$ python3 -q
>>> import numpy as np
>>> from numpy import linalg as LA
>>> np.set_printoptions(precision=3, suppress=True, linewidth=200, sign=" ")
>>> def tidy(a):
...     return np.round(a, 3) + 0
... 
>>> mat = np.loadtxt("block18.csv", delimiter=",")
>>> print(tidy(mat))
[[  0.644 -12.519  -5.723   1.61 ]
 [  0.878  -9.741  -4.01    1.225]
 [  1.104  -5.868  -1.858   0.745]
 [  0.87   -1.669  -0.182   0.299]
 [  0.781  -1.344  -0.113   0.261]
 [  0.567  -0.796  -0.033   0.183]
 [  0.262  -0.3    -0.002   0.085]
 [  0.128  -0.136   0.      0.042]
 [ -0.201   0.185   0.001  -0.069]
 [ -2.673   1.838   0.743  -1.27 ]
 [ -3.061   2.134   1.015  -1.521]
 [ -7.214   7.007   6.47   -5.118]
 [ -8.344   8.909   8.698  -6.359]
 [ -9.868  11.86   12.162  -8.191]
 [-11.658  15.877  16.867 -10.562]]
>>> lab = mat[:, 1] > np.median(mat[:, 1])
>>> u = mat[lab].mean(axis=0) - mat[~lab].mean(axis=0)
>>> print(np.argsort(-np.abs(u).round(6), kind="stable"))
[ 1  2  0  3]
>>> print(lab.astype(int))
[ 0  0  0  0  0  0  0  0  1  1  1  1  1  1  1]
>>> print(((mat - mat.mean(axis=0)) @ u > 0).astype(int))
[ 0  0  0  0  0  0  0  0  0  0  1  1  1  1  1]
>>> print(np.allclose(mat[:-1].T @ LA.lstsq(mat[:-1].T, mat[-1])[0], mat[-1]))
True
>>> print(tidy(np.trace(LA.pinv(mat) @ mat)))
3.0
>>> r = LA.matrix_rank(mat)
>>> print(r)
3
>>> N = LA.svd(mat)[2][r:].T
>>> print(tidy(N[:, 0] / N[np.abs(N[:, 0]).round(6).argmax(), 0]))
[-0.417 -0.083  0.417  1.   ]
>>> print(tidy(N @ N.T))
[[ 0.128  0.026 -0.128 -0.308]
 [ 0.026  0.005 -0.026 -0.062]
 [-0.128 -0.026  0.128  0.308]
 [-0.308 -0.062  0.308  0.738]]
>>> print(np.allclose(mat @ N, 0))
True
>>> print(N.shape)
(4, 1)
>>> print([int(LA.matrix_rank(mat[:, :j + 1])) for j in range(4)])
[1, 2, 3, 3]
>>> Xc = mat - mat.mean(axis=0)
>>> U, sig, VT = LA.svd(Xc, full_matrices=False)
>>> print(tidy(sig ** 2 / (sig ** 2).sum()))
[ 0.963  0.031  0.007  0.   ]
>>> print((np.sign(U[:, 0]) == np.sign(U[0, 0])).astype(int))
[ 1  1  1  1  1  1  1  1  1  1  0  0  0  0  0]
>>> print(tidy(VT[0] * np.sign(VT[0, np.abs(VT[0]).argmax()])))
[-0.383  0.668  0.545 -0.331]
>>> print(np.searchsorted(np.cumsum(sig ** 2) / (sig ** 2).sum(), 0.9) + 1)
1
>>> Xc = mat - mat.mean(axis=0)
>>> V = LA.svd(Xc)[2][:3]
>>> other = Xc - Xc @ V.T @ V
>>> print(tidy(np.diag(V.T @ V)))
[ 0.872  0.995  0.872  0.262]
>>> print(tidy(other.std(axis=0)))
[ 0.  0.  0.  0.]
>>> print(tidy((Xc @ V.T).std(axis=0)))
[ 10.781   1.926   0.903]
>>> print(LA.norm(other, axis=1).round(6).argmax())
0
>>> data = np.loadtxt("layer11.csv", delimiter=",")
>>> print(data)
[[ -1.615  10.521  -8.342  -0.837   8.928]
 [ -0.333   0.228  -0.409  -1.289  -0.603]
 [  3.218   0.641   6.315  -0.899  -4.327]
 [  0.749   0.541   0.061  -5.676  -2.288]
 [ -0.002   9.204 -10.095  -4.997   9.811]
 [  0.527  -3.682   1.118   0.008  -2.516]
 [ -1.098   1.379   1.16    5.292   1.659]
 [ -1.192  -2.799   3.148   4.856  -0.606]
 [ -0.816   3.456  -3.224  -0.352   2.715]
 [  1.164  -6.779   9.056   1.778  -6.461]
 [  0.734   5.376  -5.123  -1.326   6.067]
 [  0.534   4.575  -3.509   0.236   4.422]
 [  1.733   0.223   2.056  -1.009  -1.005]
 [  2.512   4.151  -0.916  -4.055  -0.753]
 [ -2.67   11.96  -20.345 -10.822  14.539]
 [ -0.344  -8.105   0.115  -9.286  -1.007]
 [ -1.218  -2.8     1.354   0.31   -5.612]
 [  3.045   0.793   9.13    3.025  -7.067]
 [ -0.237  -7.176  15.97   11.807 -11.533]
 [ -1.107   3.483  -2.068   2.951   2.44 ]
 [ -0.021   9.897 -10.771  -2.703   7.455]
 [ -0.805   6.603  -0.004   2.36   -0.227]
 [ -3.377   2.725 -15.203  -9.016   8.058]
 [  0.511   3.641  -3.281   0.797   2.137]
 [ -1.388  -5.388  -2.536  -2.976   0.48 ]
 [  0.641   5.251  -5.032  -1.835   3.103]]
>>> cov = np.cov(data, rowvar=False)
>>> print(tidy(np.median(data, axis=0)))
[-0.129  2.052 -0.662 -0.868  0.126]
>>> print(tidy(data.std(axis=0)))
[ 1.552  5.392  7.448  4.726  5.734]
>>> print(tidy(np.corrcoef(data[:, 0], data[:, 4])[0, 1]))
-0.501
>>> print(tidy(np.corrcoef(data.T)))
[[ 1.    -0.157  0.553  0.203 -0.501]
 [-0.157  1.    -0.734 -0.319  0.801]
 [ 0.553 -0.734  1.     0.733 -0.953]
 [ 0.203 -0.319  0.733  1.    -0.599]
 [-0.501  0.801 -0.953 -0.599  1.   ]]
>>> print(np.argsort(-data.std(axis=0).round(6), kind="stable"))
[ 2  4  1  3  0]
>>> print(cov.shape)
(5, 5)
>>> print(np.argwhere(np.triu(np.abs(np.corrcoef(data.T)) > 0.8, 1)))
[[ 1  4]
 [ 2  4]]
>>> vec = np.array([3, 2, 2, 1, 3])
>>> y = data @ vec
>>> print(tidy(LA.solve(data.T @ data, data.T @ y)))
[ 3.  2.  2.  1.  3.]
>>> print(tidy(LA.lstsq(data, y)[0]))
[ 3.  2.  2.  1.  3.]
>>> rng = np.random.default_rng(10194)
>>> y = y + 0.02 * rng.normal(size=26)
>>> print(tidy(y))
[ 25.427  -4.43    9.68   -9.103  22.65  -11.087  12.069   0.162   5.784  -9.544  19.604  17.214   5.694   7.663   7.986 -29.279 -23.12   10.786  -5.9     9.809  17.856  12.467 -19.947   9.461
 -21.533   9.856]
>>> beta, *_ = LA.lstsq(data, y)
>>> print([round(float(LA.norm(LA.solve(data.T @ data + lam * np.eye(5), data.T @ y))), 2) for lam in (0, 1, 10, 100)])
[5.2, 5.11, 4.5, 2.82]
>>> Xc = data - data.mean(axis=0)
>>> U, sig, VT = LA.svd(Xc, full_matrices=False)
>>> print(np.abs(VT[0]).argmax())
2
>>> print(tidy(sig ** 2 / (sig ** 2).sum()))
[ 0.819  0.125  0.043  0.01   0.003]
>>> print(np.abs(U[:, 0]).argmax())
14
>>> print(tidy((sig ** 2).sum() ** 2 / (sig ** 4).sum()))
1.453
>>> print((np.sign(U[:, 0]) == np.sign(U[0, 0])).astype(int))
[ 1  0  0  0  1  0  0  0  1  0  1  1  0  1  1  0  0  0  0  1  1  0  1  1  0  1]
>>> print(np.searchsorted(np.cumsum(sig ** 2) / (sig ** 2).sum(), 0.9) + 1)
2
>>> cent = data[[4, 25]].astype(float)
>>> for _ in range(4):
...     lab = LA.norm(data[:, None] - cent, axis=-1).argmin(axis=1)
...     cent = np.array([data[lab == j].mean(axis=0) for j in range(2)])
... 
>>> print(lab)
[ 0  1  1  1  0  1  1  1  1  1  0  1  1  1  0  1  1  1  1  1  0  1  0  1  1  1]
>>> print(tidy(cent))
[[ -1.158   8.281 -11.647  -4.95    9.143]
 [  0.305  -0.088   1.425   0.302  -1.352]]
>>> print(np.bincount(lab))
[  6  20]
>>> t = np.radians(72)
>>> r_ = np.eye(5)
>>> r_[0, 0] = r_[4, 4] = np.cos(t)
>>> r_[0, 4], r_[4, 0] = -np.sin(t), np.sin(t)
>>> print(tidy(r_))
[[ 0.309  0.     0.     0.    -0.951]
 [ 0.     1.     0.     0.     0.   ]
 [ 0.     0.     1.     0.     0.   ]
 [ 0.     0.     0.     1.     0.   ]
 [ 0.951  0.     0.     0.     0.309]]
>>> other = data @ r_.T
>>> print(tidy(LA.det(r_)), tidy(np.trace(r_)))
1.0 3.618
>>> X = np.load("test8.npy")
>>> print(X)
[[ 1.     0.7    0.49   0.343  0.24 ]
 [ 0.7    1.     0.7    0.49   0.343]
 [ 0.49   0.7    1.     0.7    0.49 ]
 [ 0.343  0.49   0.7    1.     0.7  ]
 [ 0.24   0.343  0.49   0.7    1.   ]]
>>> U, sig, VT = LA.svd(X, full_matrices=False)
>>> print(U.shape, sig.shape, VT.shape)
(5, 5) (5,) (5, 5)
>>> print(np.allclose(U * sig @ VT, X))
True
>>> print(tidy(U.T @ X @ VT.T))
[[ 3.103  0.     0.     0.     0.   ]
 [ 0.     1.013  0.     0.     0.   ]
 [ 0.     0.     0.434  0.     0.   ]
 [ 0.     0.     0.     0.257  0.   ]
 [ 0.     0.     0.     0.     0.193]]
>>> print(tidy(np.sqrt((sig ** 2).sum())), tidy(LA.norm(X)))
3.309 3.309
>>> other = X / LA.norm(X, axis=1, keepdims=True)
>>> cov = other @ other.T
>>> print(tidy(cov))
[[ 1.     0.945  0.844  0.73   0.63 ]
 [ 0.945  1.     0.94   0.834  0.73 ]
 [ 0.844  0.94   1.     0.94   0.844]
 [ 0.73   0.834  0.94   1.     0.945]
 [ 0.63   0.73   0.844  0.945  1.   ]]
>>> print((cov - 2 * np.eye(5)).round(6).argmax(axis=1))
[ 1  0  1  4  3]
>>> L = LA.cholesky(cov)
>>> print(tidy(np.prod(np.diag(L)) ** 2), tidy(LA.det(cov)))
0.0 0.0
>>> print(tidy(L))
[[ 1.     0.     0.     0.     0.   ]
 [ 0.945  0.328  0.     0.     0.   ]
 [ 0.844  0.434  0.315  0.     0.   ]
 [ 0.73   0.442  0.42   0.31   0.   ]
 [ 0.63   0.41   0.427  0.401  0.303]]
>>> print(tidy(np.diag(L) ** 2))
[ 1.     0.108  0.099  0.096  0.092]
>>> O, V = LA.qr(L[:, :2])[0], LA.qr(L[:, 2:])[0]
>>> sig = LA.svd(O.T @ V, compute_uv=False)
>>> print(tidy(LA.norm(O @ O.T - V @ V.T, 2)))
1.0
>>> print(tidy(np.degrees(np.arccos(sig.clip(0, 1)))))
[ 22.459  83.244]
>>> M = np.loadtxt("w.csv", delimiter=",")
>>> print(M)
[[ 0.273 -0.414 -0.264  0.273]
 [-0.938  0.961  0.03  -0.867]
 [-0.901  0.876 -0.598 -0.744]
 [-0.565  0.922  0.958 -0.744]
 [ 1.    -0.999  0.91   0.993]
 [ 0.947 -0.696  0.989  0.629]
 [-0.909  0.987  0.937 -0.919]
 [ 0.998 -0.994  0.977  0.969]
 [ 0.565 -0.793 -0.653  0.592]
 [ 0.641 -0.08   0.937  0.159]
 [-0.08  -0.31  -0.716  0.159]
 [-0.641  0.808  0.515 -0.617]
 [-0.997  0.993 -0.947 -0.964]
 [ 0.565 -0.04   0.905  0.119]
 [-0.446  0.592  0.291 -0.414]
 [-0.915  0.949  0.119 -0.84 ]
 [ 0.834 -0.578  0.91   0.493]
 [-0.273 -0.327 -0.894  0.139]
 [ 0.686  0.235  0.989  0.   ]
 [-0.793  0.958  0.91  -0.834]]
>>> Xc = (M - M.mean(axis=0)) / M.std(axis=0)
>>> print(np.argwhere(np.abs(Xc) > 2))
[]
>>> beta = LA.lstsq(np.delete(Xc, 1, axis=1), Xc[:, 1])[0]
>>> print(np.abs(beta).argmax())
2
>>> vec = np.array([3, 2, 3, 0])
>>> h1 = np.maximum(M @ vec, 0)
>>> print(np.flatnonzero(h1 > 1e-9))
[  3   4   5   6   7   9  11  13  14  16  18  19]
>>> print(tidy(np.tanh(M @ vec)))
[-0.665 -0.665 -0.992  0.995  0.999  1.     0.968  0.999 -0.952  1.    -0.995  0.845 -0.999  1.     0.616 -0.454  0.999 -1.     1.     0.979]
>>> print(tidy(h1))
[ 0.     0.     0.     3.023  3.732  4.416  2.058  3.937  0.     4.574  0.     1.238  0.     4.33   0.719  0.     4.076  0.     5.495  2.267]
>>> print(tidy(np.maximum(M @ (3 * vec), 0)))
[  0.      0.      0.      9.069  11.196  13.248   6.174  11.811   0.     13.722   0.      3.714   0.     12.99    2.157   0.     12.228   0.     16.485   6.801]
>>> print(M * (h1 > 1e-9)[:, None])
[[ 0.    -0.    -0.     0.   ]
 [-0.     0.     0.    -0.   ]
 [-0.     0.    -0.    -0.   ]
 [-0.565  0.922  0.958 -0.744]
 [ 1.    -0.999  0.91   0.993]
 [ 0.947 -0.696  0.989  0.629]
 [-0.909  0.987  0.937 -0.919]
 [ 0.998 -0.994  0.977  0.969]
 [ 0.    -0.    -0.     0.   ]
 [ 0.641 -0.08   0.937  0.159]
 [-0.    -0.    -0.     0.   ]
 [-0.641  0.808  0.515 -0.617]
 [-0.     0.    -0.    -0.   ]
 [ 0.565 -0.04   0.905  0.119]
 [-0.446  0.592  0.291 -0.414]
 [-0.     0.     0.    -0.   ]
 [ 0.834 -0.578  0.91   0.493]
 [-0.    -0.    -0.     0.   ]
 [ 0.686  0.235  0.989  0.   ]
 [-0.793  0.958  0.91  -0.834]]
>>> Xc = M - M.mean(axis=0)
>>> V = LA.svd(Xc)[2][:2]
>>> other = Xc - Xc @ V.T @ V
>>> print(tidy((Xc @ V.T).std(axis=0)))
[ 1.222  0.713]
>>> print(tidy(LA.norm(other) / LA.norm(Xc)))
0.113
>>> dist = LA.norm(M[:, None] - M[None], axis=-1)
>>> print(tidy(dist[:5, :5]))
[[ 0.     2.178  2.047  2.239  1.664]
 [ 2.178  0.     0.647  1.008  3.44 ]
 [ 2.047  0.647  0.     1.593  3.524]
 [ 2.239  1.008  1.593  0.     3.026]
 [ 1.664  3.44   3.524  3.026  0.   ]]
>>> print((dist + 1e9 * np.eye(20)).round(6).argmin(axis=1))
[ 10  15  12  19   7  16  19   4   0  13  17  14   2   9  11   1   5  10  13   6]
>>> print(np.flatnonzero(dist[19] < dist.mean() / 2))
[  3   6  11  15  19]
>>> print(np.unravel_index(dist.round(6).argmax(), dist.shape))
(np.int64(7), np.int64(12))
